$ python3 -q
>>> import numpy as np
>>> np.set_printoptions(precision=3, suppress=True, linewidth=100)
>>> W0 = np.load("case2.npy")
>>> W0
array([[ 0.11 , -0.604, -0.987,  0.757],
       [ 0.1  ,  0.397, -0.159, -0.641],
       [-0.03 , -0.397, -0.493,  0.598],
       [ 0.08 ,  0.885,  0.964, -0.979],
       [-0.1  ,  0.273,  0.915, -0.327],
       [ 0.1  ,  0.397, -0.159, -0.641],
       [-0.149, -0.721, -0.31 ,  0.919],
       [-0.129,  0.454,  0.979, -0.565],
       [-0.178,  0.558,  0.996, -0.67 ],
       [-0.09 , -0.07 ,  0.641,  0.197],
       [ 0.01 ,  0.508,  0.77 , -0.711],
       [-0.02 , -0.07 ,  0.06 ,  0.129],
       [ 0.09 , -0.139, -0.827,  0.129],
       [ 0.05 ,  0.508,  0.551, -0.731],
       [-0.08 ,  0.273,  0.876, -0.345],
       [-0.1  , -0.139,  0.617,  0.31 ],
       [-0.149, -0.07 ,  0.876,  0.254],
       [ 0.119,  0.397, -0.345, -0.653],
       [-0.235,  0.207,  0.993, -0.09 ],
       [ 0.149,  0.207, -0.793, -0.446],
       [ 0.   , -0.273, -0.508,  0.414],
       [ 0.05 ,  0.207, -0.08 , -0.363]])
>>> Uu, s, VT = np.linalg.svd(W0)
>>> s
array([4.04 , 2.314, 0.226, 0.164])
>>> np.argmax(s[:-1] / (s[1:] + 1e-6)) + 1
np.int64(2)
>>> A2 = Uu[:, :2] @ np.diag(s[:2]) @ VT[:2]
>>> round(float(np.linalg.norm(W0 - A2) / np.linalg.norm(W0)), 3)
0.06
>>> np.linalg.matrix_rank(A2)
np.int64(2)
>>> lab = W0[:, 1] > np.median(W0[:, 1])
>>> f = W0[lab].mean(axis=0) - W0[~lab].mean(axis=0)
>>> ((W0 - W0.mean(axis=0)) @ f > 0).astype(int)
array([0, 1, 0, 1, 1, 1, 0, 1, 1, 0, 1, 0, 0, 1, 1, 0, 0, 1, 1, 0, 0, 1])
>>> lab.astype(int)
array([0, 1, 0, 1, 1, 1, 0, 1, 1, 0, 1, 0, 0, 1, 1, 0, 0, 1, 0, 0, 0, 0])
>>> round(float((((W0 - W0.mean(axis=0)) @ f > 0) == lab).mean()), 3)
0.909
>>> F = np.load("sample9.npy")
>>> F
array([[ -7,   9,   1],
       [ -3,   3,   1],
       [ 15, -18,  -3],
       [  3,   0,  -3],
       [ -2,   0,   2],
       [  9, -12,  -1],
       [  4,  -6,   0],
       [ 10, -12,  -2],
       [  1,   0,  -1]])
>>> Uu, s, VT = np.linalg.svd(F)
>>> s.round(3) + 0
array([35.197,  4.812,  0.   ])
>>> np.argmax(s[:-1] / (s[1:] + 1e-6)) + 1
np.int64(2)
>>> A2 = Uu[:, :2] @ np.diag(s[:2]) @ VT[:2]
>>> A2.round(3) + 0
array([[ -7.,   9.,   1.],
       [ -3.,   3.,   1.],
       [ 15., -18.,  -3.],
       [  3.,   0.,  -3.],
       [ -2.,   0.,   2.],
       [  9., -12.,  -1.],
       [  4.,  -6.,   0.],
       [ 10., -12.,  -2.],
       [  1.,   0.,  -1.]])
>>> A = np.load("arr.npy")
>>> A
array([[-3.2  ,  0.   , -1.5  , -1.9  ],
       [ 0.3  , -0.2  ,  0.   ,  0.4  ],
       [-0.7  ,  1.1  ,  0.   , -0.6  ],
       [ 0.4  , -1.1  , -1.3  , -0.4  ],
       [ 1.7  , -1.4  ,  0.   , -0.1  ],
       [ 2.5  ,  1.3  ,  1.7  , -0.4  ],
       [-0.641,  1.092, -0.102, -0.479]])
>>> rng = np.random.default_rng(53606)
>>> lab = rng.permutation(4)
>>> A2 = A[:, lab] * rng.choice([-1, 1], 4)
>>> A2
array([[ 0.   ,  1.5  , -3.2  , -1.9  ],
       [-0.2  , -0.   ,  0.3  ,  0.4  ],
       [ 1.1  , -0.   , -0.7  , -0.6  ],
       [-1.1  ,  1.3  ,  0.4  , -0.4  ],
       [-1.4  , -0.   ,  1.7  , -0.1  ],
       [ 1.3  , -1.7  ,  2.5  , -0.4  ],
       [ 1.092,  0.102, -0.641, -0.479]])
>>> Uu, _, VT = np.linalg.svd(A.T @ A2)
>>> lab
array([1, 2, 0, 3])
>>> np.round(Uu @ VT, 3) + 0
array([[ 0.,  0.,  1.,  0.],
       [ 1.,  0.,  0.,  0.],
       [ 0., -1.,  0.,  0.],
       [ 0.,  0.,  0.,  1.]])
>>> x0 = np.array([-1, 2, 1, 0])
>>> A2 @ x0
array([-0.2  ,  0.5  , -1.8  ,  4.1  ,  3.1  , -2.2  , -1.529])
>>> A2 * x0
array([[-0.   ,  3.   , -3.2  , -0.   ],
       [ 0.2  , -0.   ,  0.3  ,  0.   ],
       [-1.1  , -0.   , -0.7  , -0.   ],
       [ 1.1  ,  2.6  ,  0.4  , -0.   ],
       [ 1.4  , -0.   ,  1.7  , -0.   ],
       [-1.3  , -3.4  ,  2.5  , -0.   ],
       [-1.092,  0.204, -0.641, -0.   ]])
>>> (A2 @ x0).argmax()
np.int64(3)
>>> x0 = np.array([1, 0, 0, 2])
>>> target = A @ x0
>>> np.round(np.linalg.solve(A.T @ A, A.T @ target), 3) + 0
array([1., 0., 0., 2.])
>>> target
array([-7.   ,  1.1  , -1.9  , -0.4  ,  1.5  ,  1.7  , -1.599])
>>> target = target + 0.3 * rng.normal(size=7)
>>> target
array([-6.763,  1.282, -2.019,  0.059,  1.789,  1.502, -1.638])
>>> c, *_ = np.linalg.lstsq(A, target)
>>> c.round()
array([ 1., -0., -0.,  2.])
>>> c
array([ 1.105, -0.063, -0.254,  1.917])
>>> np.round(A.T @ (target - A @ c), 3) + 0
array([0., 0., 0., 0.])
>>> x0 = np.array([-6, 9, 7, 7])
>>> target = A @ x0
>>> c, lr = np.zeros(4), 1 / np.linalg.norm(A, 2) ** 2
>>> for i in range(25):
...     c -= lr * A.T @ (A @ c - target)
...     if i % 5 == 0: print(i, round(np.linalg.norm(A @ c - target), 3))
... 
0 26.029
5 8.773
10 4.756
15 2.676
20 1.527
>>> round(np.linalg.cond(A), 3)
np.float64(7.377)
>>> c
array([-5.649,  9.249,  6.503,  6.643])
>>> x0 = np.array([2, -3, 2, -2])
>>> np.linalg.norm(A @ x0) <= np.linalg.norm(A, 2) * np.linalg.norm(x0) + 1e-9
np.True_
>>> A @ np.ones(4)
array([-6.6 ,  0.5 , -0.2 , -2.4 ,  0.2 ,  5.1 , -0.13])
>>> A @ (2 * x0)
array([-11.2  ,   0.8  ,  -7.   ,   4.6  ,  15.6  ,  10.6  ,  -7.608])
>>> (A * x0).sum(axis=1)
array([-5.6  ,  0.4  , -3.5  ,  2.3  ,  7.8  ,  5.3  , -3.804])
>>> feats = np.loadtxt("test17.csv", delimiter=",")
>>> feats
array([[ 0.029,  0.143, -0.086],
       [ 0.143,  0.714, -0.429],
       [-0.086, -0.429,  0.257]])
>>> cov = feats.T @ feats
>>> cov
array([[ 0.029,  0.143, -0.086],
       [ 0.143,  0.714, -0.429],
       [-0.086, -0.429,  0.257]])
>>> np.linalg.matrix_rank(cov)
np.int64(1)
>>> np.allclose(cov, cov.T)
True
>>> np.round(np.linalg.svd(feats, compute_uv=False) ** 2, 3) + 0
array([1., 0., 0.])
>>> Uu, s, VT = np.linalg.svd(feats)
>>> np.argmax(s[:-1] / (s[1:] + 1e-6)) + 1
np.int64(1)
>>> s.round(3) + 0
array([1., 0., 0.])
>>> A2 = Uu[:, :1] @ np.diag(s[:1]) @ VT[:1]
>>> round(np.abs(feats - A2).max(), 3)
np.float64(0.0)
>>> A2
array([[ 0.029,  0.143, -0.086],
       [ 0.143,  0.714, -0.429],
       [-0.086, -0.429,  0.257]])
>>> np.linalg.matrix_rank(feats, rtol=0.05)
np.int64(1)
>>> round(float(np.linalg.norm(feats - A2) / np.linalg.norm(feats)), 3)
0.0
>>> np.linalg.matrix_rank(A2, rtol=0.1)
np.int64(1)
>>> round(np.linalg.norm(A2, 2) / np.linalg.norm(A2), 3)
np.float64(1.0)
>>> M = np.loadtxt("w.csv", delimiter=",")
>>> M
array([[  6.,  -2.,  -9.,   2.,   5.,   7.,   2.],
       [  2.,  -3.,  -4.,  -1.,  11.,   1.,  -1.],
       [  4.,   1.,  -1.,  -1.,  14.,  -6.,   1.],
       [ -2.,  -5.,  -3.,  -1.,  13.,   0.,  -8.],
       [ -8.,  -5.,   0.,  -2.,   5.,  -7.,  -1.],
       [-14., -11.,  -5.,   6.,  -2., -15.,  -6.],
       [ -9., -16.,   2.,   5.,  -4., -16.,   3.],
       [-10.,  -8.,   2.,  -2.,  -4., -20.,   7.],
       [-14.,  -7.,   3.,   6.,   1., -24.,   9.],
       [ -9.,  -6.,  -1.,  10.,   8., -23.,   4.],
       [-16.,  -7.,  -3.,   3.,   6., -25.,   0.],
       [-11.,  -9.,   3.,   9.,  -1., -23.,  -2.],
       [ -4.,  -2.,  -5.,   2.,  -4., -18.,   4.],
       [ -7.,   5.,  -9.,  -7.,   4., -23.,  13.],
       [  1.,  -4., -12., -14.,  10., -32.,  22.],
       [  3., -11., -16.,  -8.,   6., -35.,  16.],
       [ -3., -18.,  -8., -13.,  -2., -33.,  13.],
       [ -4., -22.,   1., -22.,  -9., -40.,   4.],
       [ -6., -30.,  -5., -20.,  -1., -42.,   3.],
       [ -9., -37., -10., -25.,  -6., -41.,   3.],
       [-17., -43., -14., -18.,  -9., -36.,  -3.],
       [-14., -45.,  -6., -23.,  -8., -32.,   3.],
       [-11., -37.,  -1., -27., -12., -27.,   0.],
       [ -6., -38.,  -6., -18.,  -6., -27.,  -1.],
       [-12., -32., -11., -19.,  -5., -30.,  -5.],
       [-10., -27., -13., -19.,  -3., -36., -14.],
       [ -1., -35., -12., -27., -10., -43.,  -7.],
       [  4., -32., -18., -26.,  -3., -38.,   2.],
       [  6., -28., -10., -24.,  -3., -33.,   7.],
       [  5., -35., -17., -18.,  -8., -29.,   6.],
       [  2., -44., -18., -11.,  -2., -34.,   8.]])
>>> lab = M[:, 2] > np.median(M[:, 2])
>>> f = M[lab].mean(axis=0) - M[~lab].mean(axis=0)
>>> f
array([-4.217, 15.492, 10.679, 14.417,  3.9  , 11.938, -2.929])
>>> x0 = np.array([8, 5, 3, 3, 0, 6, 3])
>>> (M @ x0).argmax()
np.int64(0)
>>> M @ x0
array([  65.,  -11.,   -2.,  -77., -140., -272., -218., -219., -237., -201., -313., -241., -147.,
       -178., -216., -265., -336., -433., -516., -599., -672., -607., -519., -475., -541., -569.,
       -579., -482., -371., -396., -471.])
>>> (M * x0).sum(axis=1)
array([  65.,  -11.,   -2.,  -77., -140., -272., -218., -219., -237., -201., -313., -241., -147.,
       -178., -216., -265., -336., -433., -516., -599., -672., -607., -519., -475., -541., -569.,
       -579., -482., -371., -396., -471.])
>>> M @ np.ones(7)
array([  11.,    5.,   12.,   -6.,  -18.,  -47.,  -35.,  -35.,  -26.,  -17.,  -42.,  -34.,  -27.,
        -24.,  -29.,  -45.,  -64.,  -92., -101., -125., -140., -125., -115., -102., -114., -122.,
       -135., -111.,  -85.,  -96.,  -99.])
>>> M @ np.eye(7)[5]
array([  7.,   1.,  -6.,   0.,  -7., -15., -16., -20., -24., -23., -25., -23., -18., -23., -32.,
       -35., -33., -40., -42., -41., -36., -32., -27., -27., -30., -36., -43., -38., -33., -29.,
       -34.])
>>> def softmax(z):
...     e = np.exp(z - z.max(axis=-1, keepdims=True))
...     return e / e.sum(axis=-1, keepdims=True)
... 
>>> softmax(M).sum(axis=1)
array([1., 1., 1., 1., 1., 1., 1., 1., 1., 1., 1., 1., 1., 1., 1., 1., 1., 1., 1., 1., 1., 1., 1.,
       1., 1., 1., 1., 1., 1., 1., 1.])
>>> S = M @ M.T / np.sqrt(7)
>>> softmax(S).round(6).argmax(axis=1)
array([ 0,  3, 14, 25, 20, 20, 20, 19, 20, 18, 20, 20, 19, 14, 14, 27, 19, 26, 19, 19, 20, 20, 21,
       20, 20, 26, 26, 26, 26, 26, 30])
